$ python -q
>>> import numpy as np
>>> import numpy.linalg as la
>>> np.set_printoptions(suppress=True, linewidth=140)
>>> X = np.loadtxt("out9.csv", delimiter=",")
>>> X
array([[ 0.02  ,  0.0798, -0.1781],
       [-0.7163,  0.9468,  0.9051],
       [-0.4462,  0.9667, -0.4777],
       [-0.8426,  0.9579,  0.9912],
       [-0.7531,  0.9942,  0.4301],
       [ 0.6107, -0.9757, -0.226 ],
       [-0.3364,  0.8076,  0.0699],
       [-0.9246,  0.9993,  0.9488],
       [-0.6696,  0.9468,  0.811 ],
       [-0.04  ,  0.7259, -0.7443],
       [-0.9186,  0.9997,  0.7699],
       [-0.821 ,  0.9757,  0.9693],
       [ 0.1586, -0.4136, -0.1194],
       [-0.8565,  0.9926,  0.9508]])
>>> vec = np.array([0, 1, 1])
>>> target = X @ vec
>>> beta, lr = np.zeros(3), 1 / la.norm(X, 2) ** 2
>>> for i in range(30):
...     beta -= lr * X.T @ (X @ beta - target)
...     if i % 10 == 0: print(i, round(la.norm(X @ beta - target), 4))
... 
0 0.3966
10 0.204
20 0.1779
>>> beta.round(4)
array([-0.5708,  0.7023,  0.7971])
>>> feats = 0.2 ** np.abs(np.subtract.outer(np.arange(3), np.arange(3)))
>>> feats.round(4)
array([[1.  , 0.2 , 0.04],
       [0.2 , 1.  , 0.2 ],
       [0.04, 0.2 , 1.  ]])
>>> f = np.array([1, -3, -4])
>>> np.round(np.correlate(feats[0], feats[1], "full"), 4)
array([0.2  , 1.04 , 0.408, 0.08 , 0.008])
>>> np.round(np.array([np.convolve(row, f, "same") for row in feats]), 4)
array([[-2.8 , -4.56, -0.92],
       [ 0.4 , -3.6 , -4.6 ],
       [ 0.08,  0.24, -3.8 ]])
>>> vec = np.ones(3)
>>> for _ in range(5):
...     vec = feats @ vec
...     vec /= la.norm(vec)
...     print(round(vec @ feats @ vec, 4))
... 
1.3002
1.3025
1.3032
1.3034
1.3035
>>> vec.round(4)
array([0.5211, 0.676 , 0.5211])
>>> round(la.eigvalsh(feats)[-1], 4)
np.float64(1.3035)
